>>> import numpy as np
>>> np.set_printoptions(precision=2, suppress=True, linewidth=120, floatmode="fixed")
>>> W0 = np.loadtxt("mat.csv", delimiter=",")
>>> print(W0)
[[ 1.00  0.00  0.00]
 [-9.00  1.00  0.00]
 [ 4.00  3.00  1.00]]
>>> # triangular
>>> x0 = np.array([1, 1, 1])
>>> y = W0 @ x0
>>> coef, lr = np.zeros(3), 1 / np.linalg.norm(W0, 2) ** 2
>>> for i in range(5):
...     coef -= lr * W0.T @ (W0 @ coef - y)
...     if i % 1 == 0: print(i, round(np.linalg.norm(W0 @ coef - y), 2))
... 
0 3.48
1 3.1
2 2.76
3 2.46
4 2.19
>>> print(coef)
[1.05 0.54 0.19]
>>> U, sig, Vt = np.linalg.svd(W0)
>>> print(sig)
[9.91 3.27 0.03]
>>> B = U[:, :2] @ np.diag(sig[:2]) @ Vt[:2]
>>> print(round(np.abs(W0 - B).max(), 2))
0.03
>>> print(round(np.linalg.norm(W0 - B, 2), 2), round(float(sig[2]), 2))
0.03 0.03
>>> print(round(np.linalg.norm(W0 - B) / np.linalg.norm(W0), 2))
0.0
>>> print(B.round(2) + 0)
[[ 1.00 -0.01  0.03]
 [-9.00  1.00  0.00]
 [ 4.00  3.00  1.00]]
>>> W1 = np.array([[0, 2], [9, 0], [8, 5]])
>>> coef = np.array([6, -4])
>>> act = np.maximum(B @ W1 + coef, 0)
>>> print((act > 0).mean(axis=0))
[1.00 0.33]
>>> print(np.linalg.matrix_rank(act))
2
>>> print(act)
[[ 6.16  0.00]
 [15.02  0.00]
 [41.00  9.00]]
>>> Z = np.array([[0, -1, -3], [-3, -1, -3]])
>>> print((act @ Z).round(6).argmax(axis=1))
[0 0 0]
>>> print(act @ Z)
[[   0.00   -6.16  -18.48]
 [   0.00  -15.02  -45.05]
 [ -26.99  -49.99 -149.97]]
>>> X = np.abs(np.array([[-1, 1, -1], [0, 1, 2], [2, 0, -1]])) + np.eye(3)
>>> X = X / X.sum(axis=1, keepdims=True)
>>> print(X)
[[0.50 0.25 0.25]
 [0.00 0.50 0.50]
 [0.50 0.00 0.50]]
>>> # rows sum to 1
>>> B = X / np.sqrt((X ** 2).mean(axis=1, keepdims=True))
>>> print(X - X.mean(axis=1, keepdims=True))
[[ 0.17 -0.08 -0.08]
 [-0.33  0.17  0.17]
 [ 0.17 -0.33  0.17]]
>>> print(np.linalg.norm(B, axis=1))
[1.73 1.73 1.73]
>>> B = np.array([[0, -3], [-1, -1], [-1, 2]])
>>> E = np.kron(np.eye(3, dtype=int), B)
>>> print(E)
[[ 0 -3  0  0  0  0]
 [-1 -1  0  0  0  0]
 [-1  2  0  0  0  0]
 [ 0  0  0 -3  0  0]
 [ 0  0 -1 -1  0  0]
 [ 0  0 -1  2  0  0]
 [ 0  0  0  0  0 -3]
 [ 0  0  0  0 -1 -1]
 [ 0  0  0  0 -1  2]]
>>> x0 = np.array([-1, 2, 1, -2, 3, -1])
>>> y = E @ x0
>>> print(np.round(np.linalg.pinv(E) @ E, 2) + 0)
[[1.00 0.00 0.00 0.00 0.00 0.00]
 [0.00 1.00 0.00 0.00 0.00 0.00]
 [0.00 0.00 1.00 0.00 0.00 0.00]
 [0.00 0.00 0.00 1.00 0.00 0.00]
 [0.00 0.00 0.00 0.00 1.00 0.00]
 [0.00 0.00 0.00 0.00 0.00 1.00]]
>>> print(np.linalg.solve(E.T @ E, E.T @ y))
[-1.00  2.00  1.00 -2.00  3.00 -1.00]
>>> rng = np.random.default_rng(99)
>>> y = y + 0.02 * rng.normal(size=9)
>>> print(y)
[-6.00 -1.01  5.00  6.01  0.96 -4.97  2.99 -2.01 -5.02]
>>> coef, *_ = np.linalg.lstsq(E, y)
>>> print([round(float(np.linalg.norm(np.linalg.solve(E.T @ E + lam * np.eye(6), E.T @ y))), 2) for lam in (0, 1, 10, 100)])
[4.48, 3.62, 1.93, 0.4]
>>> print(np.round(E.T @ (y - E @ coef), 2) + 0)
[0.00 0.00 0.00 0.00 0.00 0.00]
>>> B = np.c_[E[:, :2] @ np.array([[3, 9], [7, 5]]), np.array([5, 7, 3, 6, 6, 3, 7, 2, 6])]
>>> print(B)
[[-21 -15   5]
 [-10 -14   7]
 [ 11   1   3]
 [  0   0   6]
 [  0   0   6]
 [  0   0   3]
 [  0   0   7]
 [  0   0   2]
 [  0   0   6]]
>>> print(np.linalg.lstsq(E, B[:, 0])[0])
[3.00 7.00 0.00 0.00 0.00 0.00]
>>> print(np.linalg.norm(np.linalg.qr(E)[0].T @ B, axis=0) ** 2 / ((B ** 2).sum(axis=0) + 1e-12))
[1.00 1.00 0.83]
>>> print(np.linalg.matrix_rank(np.c_[E, B]))
7
>>> print(np.round(np.linalg.norm(B - E @ np.linalg.lstsq(E, B)[0], axis=0), 2) + 0)
[0.00 0.00 6.61]
>>> cov = B.T @ B
>>> print(np.allclose(cov, cov.T))
True
>>> print(np.diag(cov))
[662 422 253]
>>> Q, vecs = np.linalg.qr(E[:, :1])[0], np.linalg.qr(E[:, 1:])[0]
>>> sig = np.linalg.svd(Q.T @ vecs, compute_uv=False)
>>> print(np.degrees(np.arccos(sig.clip(0, 1))))
[79.11]
>>> K = np.loadtxt("sample14.csv", delimiter=",")
>>> print(K)
[[ 22.00  -9.00  -1.00]
 [ -9.00  22.00 -11.00]
 [ -1.00 -11.00  17.00]]
>>> # equal to its transpose
>>> w, vecs = np.linalg.eigh(K)
>>> print(w.sum(), np.trace(K))
61.0 61.0
>>> print(np.round(vecs.T @ vecs, 2) + 0)
[[1.00 0.00 0.00]
 [0.00 1.00 0.00]
 [0.00 0.00 1.00]]
>>> print(np.abs(vecs[:, -1]).round(6).argmax())
1
>>> print(np.unique(w.round(6) + 0, return_counts=True)[1])
[1 1 1]
>>> print(np.linalg.eigvalsh(K + -3 * np.eye(3)))
[ 2.47 18.00 31.53]
>>> print(np.abs(vecs[:, -1]))
[0.50 0.75 0.44]
>>> hat = np.triu(np.array([[3, 1, 7], [9, 3, 5], [8, 1, 9]]), 1) + np.eye(3)
>>> B = hat @ K @ np.linalg.inv(hat)
>>> print(np.poly(B))
[    1.00   -61.00  1029.00 -3969.00]
>>> print(np.trace(B), np.trace(K))
61.0 61.0
>>> print(B)
[[  6.00 -70.00 415.00]
 [-14.00 -19.00 267.00]
 [ -1.00 -10.00  74.00]]
>>> print(K.sum(axis=1))
[12.00  2.00  5.00]
>>> print(np.linalg.matrix_rank(K))
3
>>> print(K - K[0])
[[  0.00   0.00   0.00]
 [-31.00  31.00 -10.00]
 [-23.00  -2.00  18.00]]
>>> print(np.diff(K, axis=0))
[[-31.00  31.00 -10.00]
 [  8.00 -33.00  28.00]]
>>> print(K.mean(axis=0))
[4.00 0.67 1.67]
>>> print(np.abs(K).max())
22.0
>>> print(round(float(np.linalg.norm(K)), 2))
40.78
>>> w, vecs = np.linalg.eigh(K)
>>> x0 = np.array([6, 9, 9])
>>> print(np.linalg.eigvalsh(K[1:, 1:]))
[ 8.22 30.78]
>>> print(vecs * np.abs(w) @ vecs.T)
[[ 22.00  -9.00  -1.00]
 [ -9.00  22.00 -11.00]
 [ -1.00 -11.00  17.00]]
>>> print(vecs * np.maximum(w, 0) @ vecs.T)
[[ 22.00  -9.00  -1.00]
 [ -9.00  22.00 -11.00]
 [ -1.00 -11.00  17.00]]
>>> print(x0 @ K @ x0)
1089.0
>>> J = np.load("m.npy")
>>> print(J)
[[-0.70  4.50  0.30]
 [ 1.40 -1.00 -0.20]
 [ 0.20 -5.50  2.10]
 [-2.00 -2.50  0.20]]
>>> x0 = np.array([1, 1, 2])
>>> y = J @ x0
>>> print(np.linalg.solve(J.T @ J, J.T @ y))
[1.00 1.00 2.00]
>>> y = y + 0.05 * rng.normal(size=4)
>>> print(y)
[ 4.45  0.03 -1.04 -4.06]
>>> coef, *_ = np.linalg.lstsq(J, y)
>>> print(np.round(J.T @ (y - J @ coef), 2) + 0)
[0.00 0.00 0.00]
>>> print([round(float(np.linalg.norm(np.linalg.solve(J.T @ J + lam * np.eye(3), J.T @ y))), 2) for lam in (0, 1, 10, 100)])
[2.48, 1.84, 0.74, 0.23]
>>> B = J / np.sqrt((J ** 2).mean(axis=1, keepdims=True))
>>> print(np.linalg.norm(B, axis=1))
[1.73 1.73 1.73 1.73]
>>> print(np.linalg.matrix_rank(J - J.mean(axis=1, keepdims=True)))
2
>>> B = np.c_[J[:, :1] @ np.array([[2]]), np.array([0, 3, 2, 3])]
>>> print(B)
[[-1.40  0.00]
 [ 2.80  3.00]
 [ 0.40  2.00]
 [-4.00  3.00]]
>>> print(np.round(np.linalg.lstsq(J, B[:, 0])[0], 2) + 0)
[2.00 0.00 0.00]
>>> f, v = B[2], B[1]
>>> print(f @ f)
4.16
>>> print(f @ v)
7.12
>>> p = (f @ v) / (f @ f) * f
>>> print(p)
[0.68 3.42]
>>> print(np.linalg.matrix_rank(np.outer(f, v)))
1
>>> print(np.outer(f, v))
[[1.12 1.20]
 [5.60 6.00]]
>>> print(round(float(np.linalg.norm(f + v) ** 2 + np.linalg.norm(f - v) ** 2), 2))
42.0
>>> print(v - p)
[ 2.12 -0.42]
>>> U, sig, Vt = np.linalg.svd(J, full_matrices=False)
>>> print(np.allclose(U * sig @ Vt, J))
True
>>> print(np.abs(U[:, 0]).round(6).argmax())
2
>>> print(sig)
[7.73 2.56 1.58]
>>> print(np.abs(Vt[0]))
[0.01 0.98 0.19]
>>> print(np.cumsum(sig ** 2) / np.sum(sig ** 2))
[0.87 0.96 1.00]
>>> print(np.round(U.T @ U, 2) + 0)
[[1.00 0.00 0.00]
 [0.00 1.00 0.00]
 [0.00 0.00 1.00]]
>>> data = np.loadtxt("block4.csv", delimiter=",")
>>> print(data)
[[-0.95 -0.11  0.28]
 [-0.14 -0.68 -0.72]
 [ 0.27 -0.73  0.63]]
>>> x0 = np.array([4, 1, 1])
>>> y = data @ x0
>>> print(y)
[-3.64 -1.94  0.99]
>>> print(np.linalg.solve(data, -3 * y))
[-12.00  -3.00  -3.00]
>>> print(np.linalg.solve(data, y + data[:, 2]))
[4.00 1.00 2.00]
>>> print(np.round(np.linalg.solve(data, data[:, 0]), 2) + 0)
[1.00 0.00 0.00]
>>> mat = np.load("out10.npy")
>>> print(mat)
[[-11.50 -48.62  48.67]
 [ -9.77 -50.29  47.94]
 [-11.32 -48.19  49.53]
 [-11.07 -49.12  51.96]
 [ -9.36 -50.50  48.47]
 [-11.35 -50.06  50.52]
 [ -9.42 -50.21  49.67]
 [-11.58 -49.36  50.12]
 [-10.16 -50.34  50.04]
 [-10.71 -49.84  48.01]
 [-10.14 -51.06  50.89]
 [ -9.04 -48.48  50.56]
 [-11.58 -51.02  50.42]
 [-10.57 -50.19  52.07]]
>>> D = np.linalg.norm(mat[:, None] - mat[None], axis=-1)
>>> print(D[6])
[2.80 1.77 2.78 3.03 1.24 2.11 0.00 2.36 0.84 2.13 1.65 1.98 2.43 2.66]
>>> print(D[6].round(6).argsort(kind="stable")[:4])
[ 6  8  4 10]
>>> print(np.flatnonzero(D[6] < D.mean() / 2))
[6 8]
>>> print(D.mean(axis=1).argmax())
11
>>> print(D.shape)
(14, 14)
>>> print((D + 1e9 * np.eye(14)).round(6).argmin(axis=1))
[ 2  4  0 13  1  7  8  5  6  1  8  6  5  3]
>>> print(np.linalg.norm(mat - mat.mean(axis=0), axis=1))
[1.97 2.18 1.84 2.22 1.99 1.04 1.22 1.15 0.67 1.92 1.64 2.10 1.67 2.18]
>>> idx = mat[:, 0] > np.median(mat[:, 0])
>>> f = mat[idx].mean(axis=0) - mat[~idx].mean(axis=0)
>>> print(f)
[ 1.52 -0.69  0.06]
>>> print(idx.astype(int))
[0 1 0 0 1 0 1 0 1 0 1 1 0 1]
>>> Xc = mat - mat.mean(axis=0)
>>> U, sig, Vt = np.linalg.svd(Xc, full_matrices=False)
>>> print(np.searchsorted(np.cumsum(sig ** 2) / (sig ** 2).sum(), 0.9) + 1)
3
>>> print(sig ** 2 / (sig ** 2).sum())
[0.52 0.29 0.19]
>>> print(np.abs(Vt[0]).argmax())
2
>>> print(round(float((sig ** 2).sum() ** 2 / (sig ** 4).sum()), 2))
2.55
>>> print(np.round(Xc.mean(axis=0), 2) + 0)
[0.00 0.00 0.00]
>>> print((np.sign(U[:, 0]) == np.sign(U[0, 0])).astype(int))
[1 1 1 0 1 0 1 0 0 1 0 0 0 0]
>>> print(np.linalg.matrix_rank(Xc))
3
>>> cov = np.cov(mat, rowvar=False)
>>> print(mat.std(axis=0))
[0.86 0.88 1.26]
>>> print(np.corrcoef(mat.T))
[[ 1.00 -0.20 -0.17]
 [-0.20  1.00 -0.03]
 [-0.17 -0.03  1.00]]
>>> print(np.polyfit(mat[:, 1], mat[:, 0], 1))
[ -0.19 -20.17]
>>> feats = np.loadtxt("test7.csv", delimiter=",")
>>> print(feats)
[[ 2.00  1.00  1.00  2.00]
 [ 3.00 13.00  2.00  0.00]
 [ 3.00  1.00  6.00  0.00]
 [ 2.00  0.00  1.00 -8.00]]
>>> x0 = np.array([1, 1, 2, 3])
>>> print(feats @ x0)
[ 11.00  20.00  16.00 -20.00]
>>> print(np.einsum("ij,j->i", feats, x0))
[ 11.00  20.00  16.00 -20.00]
>>> print(np.linalg.norm(feats @ x0) <= np.linalg.norm(feats, 2) * np.linalg.norm(x0) + 1e-9)
True
>>> print((feats @ x0).argmax())
1
>>> print(feats * x0)
[[  2.00   1.00   2.00   6.00]
 [  3.00  13.00   4.00   0.00]
 [  3.00   1.00  12.00   0.00]
 [  2.00   0.00   2.00 -24.00]]
>>> w, vecs = np.linalg.eig(feats)
>>> print(np.sort(np.linalg.eigvals(feats @ feats)))
[  2.26  38.47  69.87 186.40]
>>> print(w)
[-8.36 13.65  1.50  6.20]
>>> hat = np.triu(np.array([[-1, 0, 2, 0], [-1, 0, 2, -3], [2, 3, -3, -1], [0, -1, 1, -2]]), 1) + np.eye(4)
>>> B = hat @ feats @ np.linalg.inv(hat)
>>> print(np.linalg.matrix_rank(B))
4
>>> print(np.trace(B), np.trace(feats))
13.0 13.0
>>> print(round(float(np.linalg.det(B)), 2))
-1064.0
>>> print(np.poly(B))
[    1.00   -13.00   -64.00   830.00 -1064.00]
